$ ipython --no-banner

In [1]: import numpy as np

In [2]: import numpy.linalg as la

In [3]: np.set_printoptions(precision=2, suppress=True, linewidth=200)

In [4]: K = np.array([[1.4, 0.0, 0.6, 0.2],
   ...:     [-1.3, 0.11, 0.92, 1.08],
   ...:     [-1.3, 0.1, 0.9, 1.1],
   ...:     [-0.6, -1.1, 1.4, 0.2]])

In [5]: K
Out[5]: 
array([[ 1.4 ,  0.  ,  0.6 ,  0.2 ],
       [-1.3 ,  0.11,  0.92,  1.08],
       [-1.3 ,  0.1 ,  0.9 ,  1.1 ],
       [-0.6 , -1.1 ,  1.4 ,  0.2 ]])

In [6]: r0 = np.array([-2, -3, -3, -1])

In [7]: M2 = K + np.outer(r0, np.eye(4)[1])

In [8]: la.matrix_rank(M2 - K)
Out[8]: np.int64(1)

In [9]: round(float(la.det(M2) / la.det(K)), 2), round(1 + la.solve(K, r0)[1], 2)
Out[9]: (-0.07, np.float64(-0.07))

In [10]: data = np.load("layer10.npy")

In [11]: data
Out[11]: 
array([[1, 3, 3, 3],
       [0, 2, 0, 3],
       [0, 0, 0, 1],
       [0, 0, 0, 2]])

In [12]: np.unravel_index(np.abs(data).argmax(), data.shape)
Out[12]: (np.int64(0), np.int64(1))

In [13]: data - data[0]
Out[13]: 
array([[ 0,  0,  0,  0],
       [-1, -1, -3,  0],
       [-1, -3, -3, -2],
       [-1, -3, -3, -1]])

In [14]: np.count_nonzero(data)
Out[14]: np.int64(8)

In [15]: np.diff(data, axis=0)
Out[15]: 
array([[-1, -1, -3,  0],
       [ 0, -2,  0, -2],
       [ 0,  0,  0,  1]])

In [16]: data.sum(axis=0)
Out[16]: array([1, 5, 3, 9])

In [17]: data.sum(axis=1)
Out[17]: array([10,  5,  1,  2])

In [18]: [round(float(x), 2) for x in la.svd(data, compute_uv=False)[:3]]
Out[18]: [6.3, 2.31, 0.97]

In [19]: np.poly(data)
Out[19]: array([ 1., -5.,  8., -4.,  0.])

In [20]: np.einsum("ii->", data)
Out[20]: np.int64(5)

In [21]: np.round(la.det(data.T), 2)
Out[21]: np.float64(0.0)

In [22]: np.kron(np.eye(2, dtype=int), data)
Out[22]: 
array([[1, 3, 3, 3, 0, 0, 0, 0],
       [0, 2, 0, 3, 0, 0, 0, 0],
       [0, 0, 0, 1, 0, 0, 0, 0],
       [0, 0, 0, 2, 0, 0, 0, 0],
       [0, 0, 0, 0, 1, 3, 3, 3],
       [0, 0, 0, 0, 0, 2, 0, 3],
       [0, 0, 0, 0, 0, 0, 0, 1],
       [0, 0, 0, 0, 0, 0, 0, 2]])

In [23]: round(float(la.det(data[::-1])), 2)
Out[23]: 0.0

In [24]: np.allclose(data, data.T)
Out[24]: False

In [25]: la.matrix_power(data, 4)
Out[25]: 
array([[  1,  45,   3, 219],
       [  0,  16,   0,  96],
       [  0,   0,   0,   8],
       [  0,   0,   0,  16]])

In [26]: data @ data
Out[26]: 
array([[ 1,  9,  3, 21],
       [ 0,  4,  0, 12],
       [ 0,  0,  0,  2],
       [ 0,  0,  0,  4]])

In [27]: np.round(np.abs(la.eigvals(data)).max(), 2)
Out[27]: np.float64(2.0)
